$ python3 -q
>>> import numpy as np
>>> np.set_printoptions(suppress=True, linewidth=140)
>>> rd = lambda a: np.round(a, 3) + 0
>>> E = np.array([[4, 4, 4, 4], [4, 8, 8, 8], [4, 8, 12, 12], [4, 8, 12, 16]])
>>> out = E / np.sqrt((E ** 2).mean(axis=1, keepdims=True))
>>> print(np.linalg.matrix_rank(out) == np.linalg.matrix_rank(E))
True
>>> rd(np.linalg.norm(out, axis=1))
array([2., 2., 2., 2.])
>>> np.linalg.matrix_rank(E - E.mean(axis=1, keepdims=True))
np.int64(3)
>>> rd(out[1])
array([0.555, 1.109, 1.109, 1.109])
>>> print(E - E.mean(axis=1, keepdims=True))
[[ 0.  0.  0.  0.]
 [-3.  1.  1.  1.]
 [-5. -1.  3.  3.]
 [-6. -2.  2.  6.]]
>>> print(rd(np.abs(np.linalg.eigvals(E)).max()))
33.163
>>> rd(np.linalg.det(E))
np.float64(256.0)
>>> print(rd(np.sort(np.abs(np.linalg.eigvals(E)))))
[ 1.132  1.704  4.    33.163]
>>> (E - E.T) / 2
array([[0., 0., 0., 0.],
       [0., 0., 0., 0.],
       [0., 0., 0., 0.],
       [0., 0., 0., 0.]])
>>> np.allclose(E @ E.T, E.T @ E)
True
>>> E @ E
array([[ 64, 112, 144, 160],
       [112, 208, 272, 304],
       [144, 272, 368, 416],
       [160, 304, 416, 480]])
>>> np.allclose(E, E.T)
True
>>> vals, evecs = np.linalg.eigh(E)
>>> print(rd(evecs.T @ E @ evecs))
[[ 1.132  0.     0.     0.   ]
 [ 0.     1.704  0.     0.   ]
 [ 0.     0.     4.     0.   ]
 [ 0.     0.     0.    33.163]]
>>> rd(np.linalg.eigvalsh(E + 5 * np.eye(4)))
array([ 6.132,  6.704,  9.   , 38.163])
>>> rd(vals.sum()), np.trace(E)
(np.float64(40.0), np.int64(40))
>>> rd(evecs @ np.diag(vals) @ evecs.T)
array([[ 4.,  4.,  4.,  4.],
       [ 4.,  8.,  8.,  8.],
       [ 4.,  8., 12., 12.],
       [ 4.,  8., 12., 16.]])
>>> x0 = np.ones(4)
>>> for _ in range(7):
...     x0 = E @ x0
...     x0 /= np.linalg.norm(x0)
...     print(round(x0 @ E @ x0, 3))
... 
33.122
33.163
33.163
33.163
33.163
33.163
33.163
>>> rd(x0)
array([0.228, 0.429, 0.577, 0.657])
>>> print(rd(np.linalg.eigvalsh(E)[-1]))
33.163
>>> A = np.load("dump.npy")
>>> A
array([[ 0.1, -0.6,  0.4],
       [-0.8, -0.1,  0.6],
       [-1. ,  0.3, -0.9],
       [ 0.2,  1.3, -0.3],
       [ 0.7,  1. ,  0.1],
       [-0.9, -0.4,  1.2],
       [ 1.5, -0.7, -1.3],
       [ 0.4,  0.3, -0.6],
       [-1.2,  0.6,  0.2],
       [-4. ,  6. , -2. ],
       [ 0.9, -0.8, -0.1],
       [-1.8, -1.2,  2.3],
       [-0.3,  0.2,  0.8],
       [-1.4, -0.2, -1.4]])
>>> dist = np.linalg.norm(A[:, None] - A[None], axis=-1)
>>> np.linalg.matrix_rank(dist ** 2)
np.int64(5)
>>> np.flatnonzero(dist[2] < dist.mean() / 2)
array([ 2,  8, 13])
>>> dist.mean(axis=1).argmax()
np.int64(9)
